% python3 -q
>>> import numpy as np
>>> import numpy.linalg as la
>>> np.set_printoptions(precision=1, suppress=True, linewidth=100, floatmode="fixed")
>>> W0 = np.loadtxt("out8.csv", delimiter=",")
>>> W0
array([[-0.3, -1.1,  0.5,  0.8, -0.1, -0.1, -0.3,  0.1],
       [-1.0,  0.1,  0.4, -1.2,  1.0, -0.2,  0.4,  2.3],
       [-3.0,  0.3,  0.7,  0.9,  1.3,  1.2, -0.3, -0.4],
       [ 2.1, -1.2,  0.1,  0.4,  1.7, -0.7,  1.3, -0.1],
       [-0.8, -1.7,  0.7,  0.4, -2.1,  1.5, -1.4, -1.5],
       [-3.0, -2.5,  2.5, -5.5, -5.0, -2.0,  1.0,  1.5],
       [-0.2, -1.2, -0.8,  0.2, -1.1, -0.1, -1.5, -1.5],
       [-0.4, -1.0, -0.3, -0.2, -0.9, -0.7,  0.7, -0.5],
       [ 2.3,  1.1, -2.4,  0.5,  1.3,  0.1,  0.8,  0.6],
       [-0.4, -0.7,  0.4,  2.2, -1.1,  1.4, -0.3,  1.8],
       [-1.8, -1.3,  1.5,  1.4,  0.9,  0.1, -0.8,  1.1],
       [-1.1, -0.8, -0.6, -0.1, -1.6, -0.4, -1.6,  0.1],
       [-0.6, -1.1, -0.3, -0.6, -0.1, -1.3,  0.0, -1.0],
       [-1.0,  0.7, -0.1, -0.1, -1.1,  0.1, -0.3, -0.5],
       [-0.2, -0.4, -0.7, -0.8,  0.4, -1.6,  1.6, -0.3],
       [-1.1,  0.6, -0.3,  1.0, -0.3,  0.4,  0.3, -1.6]])
>>> Ac = W0 - W0.mean(axis=0)
>>> V = la.svd(Ac)[2][:7]
>>> Y = Ac - Ac @ V.T @ V
>>> (Ac @ V.T).std(axis=0)
array([2.4, 1.6, 1.3, 1.0, 0.9, 0.6, 0.4])
>>> la.norm(Y, axis=1).round(6).argmax()
np.int64(13)
>>> def softmax(z):
...     e = np.exp(z - z.max(axis=-1, keepdims=True))
...     return e / e.sum(axis=-1, keepdims=True)
... 
>>> softmax(W0).sum(axis=1)
array([1.0, 1.0, 1.0, 1.0, 1.0, 1.0, 1.0, 1.0, 1.0, 1.0, 1.0, 1.0, 1.0, 1.0, 1.0, 1.0])
>>> np.round(softmax(W0[3]), 1) + 0
array([0.4, 0.0, 0.1, 0.1, 0.3, 0.0, 0.2, 0.0])
>>> np.round(softmax(W0[3] + 5), 1) + 0
array([0.4, 0.0, 0.1, 0.1, 0.3, 0.0, 0.2, 0.0])
>>> att = W0 @ W0.T / np.sqrt(8)
>>> softmax(att).round(6).argmax(axis=1)
array([10,  5,  2,  3,  4,  5,  4,  5,  8,  9, 10,  5,  5,  5, 14, 15])
>>> np.round(softmax(att)[3] @ W0, 1) + 0
array([ 1.7, -0.8, -0.3,  0.3,  1.4, -0.6,  1.1,  0.0])
>>> D = la.norm(W0[:, None] - W0[None], axis=-1)
>>> np.flatnonzero(D[2] < D.mean() / 2)
array([2])
>>> D[2]
array([ 3.6,  4.3,  0.0,  5.9,  4.8, 10.4,  4.8,  4.5,  6.5,  4.5,  3.0,  4.5,  4.4,  3.6,  5.0,
        3.1])
>>> D.mean(axis=1).argmax()
np.int64(5)
>>> np.unravel_index(D.round(6).argmax(), D.shape)
(np.int64(5), np.int64(8))
>>> X = np.load("data.npy")
>>> X
array([[ 1.0,  0.0,  0.0,  0.0,  0.0,  0.0,  0.0],
       [ 0.0,  2.0,  0.0, -1.0,  3.0, -3.0,  0.0],
       [ 0.0,  5.0, -3.0, -4.0, -3.0, -5.0, -3.0],
       [ 0.0,  3.0,  5.0,  4.0,  0.0,  4.0, -2.0],
       [ 0.0, -1.0, -1.0,  1.0,  1.0, -4.0,  5.0],
       [ 0.0,  2.0, -5.0, -5.0,  4.0, -2.0,  3.0],
       [ 0.0, -5.0,  2.0,  3.0,  2.0, -1.0,  2.0]])
>>> # 2 blocks once reordered
>>> softmax(X).sum(axis=1)
array([1.0, 1.0, 1.0, 1.0, 1.0, 1.0, 1.0])
>>> np.round(softmax(10 * X[5]), 1) + 0
array([0.0, 0.0, 0.0, 0.0, 1.0, 0.0, 0.0])
>>> np.round(softmax(X[5] + -1), 1) + 0
array([0.0, 0.1, 0.0, 0.0, 0.7, 0.0, 0.2])
>>> att = X @ X.T / np.sqrt(7)
>>> np.round(softmax(att)[5] @ X, 1) + 0
array([ 0.0,  2.0, -5.0, -5.0,  4.0, -2.0,  3.0])
>>> softmax(att).round(6).argmax(axis=1)
array([0, 5, 2, 3, 4, 5, 6])
>>> np.round(softmax(att + np.triu(np.full(att.shape, -np.inf), 1)), 1) + 0
array([[1.0, 0.0, 0.0, 0.0, 0.0, 0.0, 0.0],
       [0.0, 1.0, 0.0, 0.0, 0.0, 0.0, 0.0],
       [0.0, 0.0, 1.0, 0.0, 0.0, 0.0, 0.0],
       [0.0, 0.0, 0.0, 1.0, 0.0, 0.0, 0.0],
       [0.0, 0.0, 0.0, 0.0, 1.0, 0.0, 0.0],
       [0.0, 0.0, 0.0, 0.0, 0.0, 1.0, 0.0],
       [0.0, 0.0, 0.0, 0.0, 0.0, 0.0, 1.0]])
>>> np.round(softmax(att), 1) + 0
array([[0.2, 0.1, 0.1, 0.1, 0.1, 0.1, 0.1],
       [0.0, 0.2, 0.1, 0.0, 0.0, 0.8, 0.0],
       [0.0, 0.0, 1.0, 0.0, 0.0, 0.0, 0.0],
       [0.0, 0.0, 0.0, 1.0, 0.0, 0.0, 0.0],
       [0.0, 0.0, 0.0, 0.0, 1.0, 0.0, 0.0],
       [0.0, 0.0, 0.0, 0.0, 0.0, 1.0, 0.0],
       [0.0, 0.0, 0.0, 0.0, 0.0, 0.0, 1.0]])
>>> rng = np.random.default_rng(920519)
>>> lab = rng.permutation(7)
>>> lab
array([3, 2, 0, 1, 6, 5, 4])
>>> Y = X[lab][:, lab]
>>> np.diag(Y)
array([ 4.0, -3.0,  1.0,  2.0,  2.0, -2.0,  1.0])
>>> Y
array([[ 4.0,  5.0,  0.0,  3.0, -2.0,  4.0,  0.0],
       [-4.0, -3.0,  0.0,  5.0, -3.0, -5.0, -3.0],
       [ 0.0,  0.0,  1.0,  0.0,  0.0,  0.0,  0.0],
       [-1.0,  0.0,  0.0,  2.0,  0.0, -3.0,  3.0],
       [ 3.0,  2.0,  0.0, -5.0,  2.0, -1.0,  2.0],
       [-5.0, -5.0,  0.0,  2.0,  3.0, -2.0,  4.0],
       [ 1.0, -1.0,  0.0, -1.0,  5.0, -4.0,  1.0]])
>>> np.sort(np.abs(la.eigvals(Y)))
array([0.4, 1.0, 4.0, 4.0, 4.5, 6.8, 6.8])
>>> round(float(la.det(Y)), 1), round(float(la.det(X[lab])), 1)
(1210.0, 1210.0)
>>> Uu, sigma, Vt = la.svd(X)
>>> sigma
array([13.6, 10.4,  5.7,  5.2,  3.1,  1.0,  0.1])
>>> Y = Uu[:, :6] @ np.diag(sigma[:6]) @ Vt[:6]
>>> round(np.abs(X - Y).max(), 1)
np.float64(0.0)
>>> O, Rm = la.qr(X)
>>> round(np.trace(O @ O.T), 1)
np.float64(7.0)
>>> np.allclose(Rm.T @ Rm, X.T @ X)
True
>>> O.shape, Rm.shape
((7, 7), (7, 7))
>>> Rm
array([[ 1.0,  0.0,  0.0,  0.0,  0.0,  0.0,  0.0],
       [ 0.0, -8.2,  2.3,  4.4,  1.5,  1.7,  3.6],
       [ 0.0,  0.0,  7.7,  6.8, -1.5,  5.6, -3.3],
       [ 0.0,  0.0,  0.0, -1.7,  0.2,  2.1, -3.8],
       [ 0.0,  0.0,  0.0,  0.0, -5.9,  0.4, -3.5],
       [ 0.0,  0.0,  0.0,  0.0,  0.0, -5.7, -0.1],
       [ 0.0,  0.0,  0.0,  0.0,  0.0,  0.0, -0.3]])
>>> abs(Rm[0, 0]), round(la.norm(X[:, 0]), 1)
(np.float64(1.0), np.float64(1.0))
>>> X.sum(axis=0)
array([  1.0,   6.0,  -2.0,  -2.0,   7.0, -11.0,   5.0])
>>> X - X[0]
array([[ 0.0,  0.0,  0.0,  0.0,  0.0,  0.0,  0.0],
       [-1.0,  2.0,  0.0, -1.0,  3.0, -3.0,  0.0],
       [-1.0,  5.0, -3.0, -4.0, -3.0, -5.0, -3.0],
       [-1.0,  3.0,  5.0,  4.0,  0.0,  4.0, -2.0],
       [-1.0, -1.0, -1.0,  1.0,  1.0, -4.0,  5.0],
       [-1.0,  2.0, -5.0, -5.0,  4.0, -2.0,  3.0],
       [-1.0, -5.0,  2.0,  3.0,  2.0, -1.0,  2.0]])
>>> X.sum(axis=1)
array([  1.0,   1.0, -13.0,  14.0,   1.0,  -3.0,   3.0])
>>> X.shape
(7, 7)
>>> E = np.loadtxt("mat.csv", delimiter=",")
>>> E
array([[ 7.3,  8.8, -4.1, -2.7, -2.3,  7.3,  0.1, -3.1, -2.1,  0.7, -5.5, -1.2,  4.8],
       [ 6.0,  7.1, -4.8, -3.3, -2.0,  5.8,  1.5, -2.3, -1.2,  2.0, -5.5, -3.1,  5.5],
       [ 4.6, -2.1,  0.2, -4.6, -2.1,  0.3, 15.2,  2.3,  2.5, -3.5,  0.0,  4.9,  3.7],
       [ 5.1, -1.4, -2.4, -3.5, -1.5, -1.3, 14.7, -0.3,  2.6, -4.6, -2.8,  5.0,  2.5],
       [ 5.9,  7.7, -4.1, -1.8, -2.2,  5.8,  1.3, -4.4, -4.0,  0.9, -5.5, -3.2,  4.7],
       [ 5.0, -4.3, -0.2, -4.0, -1.1, -0.2, 14.0,  0.9,  1.8, -2.8, -2.8,  6.7,  4.1],
       [ 6.3, -2.8, -0.4, -1.7, -1.7, -1.3, 13.7,  1.6,  4.2, -4.7, -0.8,  4.9,  4.6],
       [ 5.2, -1.7, -1.4, -3.0, -1.4, -3.2, 13.1, -0.1,  3.3, -5.7, -1.0,  5.6,  2.6],
       [ 4.9, -0.8, -3.6, -3.1, -1.5, -1.0, 14.0,  1.0,  3.0, -5.3, -1.0,  4.3,  2.3],
       [ 5.6, -1.8, -0.6, -6.2, -1.5, -0.5, 15.4, -0.8,  1.2, -3.7, -2.1,  5.2,  3.7],
       [ 7.0,  6.0, -5.1, -2.3, -1.7,  6.6, -2.2, -3.7, -2.0,  2.1, -4.0, -1.9,  7.7],
       [ 4.8, -2.5, -0.8, -2.1,  0.3, -1.1, 14.6, -2.3,  1.6, -3.7, -1.2,  3.7,  5.7],
       [ 5.3, -1.6, -1.4, -2.3, -1.3, -2.5, 15.0,  1.1,  4.4, -3.8, -0.6,  6.1,  4.8],
       [ 6.9,  6.3, -3.7, -2.3, -3.8,  6.1,  1.5, -3.5, -2.1,  1.6, -4.8, -4.1,  6.4],
       [ 5.5, -1.7, -2.3, -3.5, -2.5, -1.3, 14.9,  0.1,  2.7, -5.0, -3.5,  5.8,  4.7],
       [ 5.7,  8.3, -2.5, -1.8, -1.9,  7.2,  0.5, -3.9, -0.3,  1.7, -2.8, -2.2,  5.5],
       [ 5.5, -0.4, -1.9, -3.9, -1.9, -1.4, 14.8, -0.9,  3.6, -3.9, -2.5,  4.6,  2.0],
       [ 4.7, -3.4, -1.4, -3.4, -1.1,  1.1, 14.8,  1.0,  3.3, -4.9, -1.2,  4.4,  4.3],
       [ 4.6, -2.6, -1.4, -4.5, -0.1,  0.2, 12.8,  0.6,  3.5, -4.1, -2.2,  4.0,  2.6],
       [ 6.6, -3.0, -0.7, -3.0, -2.5, -0.4, 14.5, -0.1,  3.5, -2.7, -2.7,  6.4,  4.7],
       [ 7.2,  7.7, -4.5, -1.7, -1.7,  6.1,  0.8, -6.0, -0.1,  2.6, -5.0, -4.8,  5.5],
       [ 6.6,  6.7, -4.6, -2.2,  0.3,  5.1,  0.7, -3.6, -2.0,  1.8, -2.4, -2.9,  6.0],
       [ 7.4,  8.5, -5.2, -3.0, -2.5,  4.7,  1.1, -3.0, -0.7,  1.9, -3.4, -4.1,  4.7],
       [ 4.8, -2.4, -1.5, -3.2, -1.7, -0.4, 13.0,  0.6,  3.3, -6.1, -2.1,  2.8,  2.6],
       [ 5.5, -1.4,  0.2, -4.0, -0.9,  0.8, 14.1,  0.3,  2.6, -4.3, -1.0,  2.9,  2.4],
       [ 4.7, -3.2, -0.3, -5.1, -1.6, -2.2, 15.4, -0.9,  1.9, -4.5, -3.1,  3.9,  4.0],
       [ 4.5, -1.9, -1.0, -3.6, -1.3, -1.8, 13.5, -2.2,  1.5, -5.4, -2.9,  3.9,  2.7],
       [ 5.7,  6.2, -3.7, -3.3, -2.2,  6.7, -0.8, -2.7, -1.0,  1.5, -3.8, -2.2,  5.7],
       [ 7.4,  8.7, -3.9, -3.8, -1.7,  4.4, -0.8, -4.2, -2.5,  2.1, -4.6, -3.1,  6.2],
       [ 5.1,  9.8, -4.3, -2.0, -0.7,  4.6,  1.4, -1.3, -1.6,  2.2, -4.7, -3.8,  6.9],
       [ 7.4,  5.5, -3.8, -3.3, -1.0,  5.9, -0.2, -2.9, -1.9,  1.2, -3.5, -0.9,  5.6],
       [ 7.3,  8.4, -5.6, -2.4, -2.3,  5.2, -1.0, -3.5, -2.0,  1.4, -3.3, -3.0,  7.4],
       [ 7.8,  5.5, -4.2, -3.5, -0.6,  5.8, -0.3, -3.6, -2.2,  2.8, -4.0, -0.9,  5.0],
       [ 8.4,  7.7, -3.1, -2.7, -1.8,  4.4, -0.4, -2.7, -3.0,  0.7, -4.4, -2.9,  5.0],
       [ 8.9,  8.2, -3.8, -1.1, -0.8,  6.6, -0.2, -2.3, -3.1,  0.5, -2.9, -1.6,  3.2],
       [ 4.5, -2.1, -2.8, -3.8, -2.2, -1.4, 13.9,  2.2,  2.1, -3.9, -2.4,  5.0,  4.7],
       [ 7.1, -2.0, -1.6, -1.8, -2.3, -0.1, 12.4,  0.6,  3.4, -3.7, -3.2,  5.8,  2.1],
       [ 7.3,  9.0, -3.2, -2.2, -2.4,  6.2, -0.5, -4.3, -3.7,  3.7, -3.9, -3.0,  8.3],
       [ 6.7,  7.4, -5.8, -1.7, -1.3,  6.4, -1.0, -5.1, -2.6,  3.9, -4.5, -1.1,  6.6],
       [ 4.4, -0.9, -1.5, -1.3, -2.0, -0.2, 15.4, -0.7,  2.9, -4.2, -3.0,  4.5,  2.2],
       [ 5.5,  7.3, -3.7, -0.7, -1.3,  7.1,  0.3, -4.9, -2.7,  3.6, -5.1, -3.1,  5.3]])
>>> D = la.norm(E[:, None] - E[None], axis=-1)
>>> D[34].round(6).argsort(kind="stable")[:4]
array([34, 33,  0, 30])
>>> np.flatnonzero(D[34] < D.mean() / 2)
array([ 0,  1,  4, 10, 13, 15, 21, 22, 27, 28, 30, 31, 32, 33, 34, 38, 40])
>>> np.unravel_index(D.round(6).argmax(), D.shape)
(np.int64(12), np.int64(37))
>>> D.shape
(41, 41)
>>> la.matrix_rank(D ** 2)
np.int64(15)
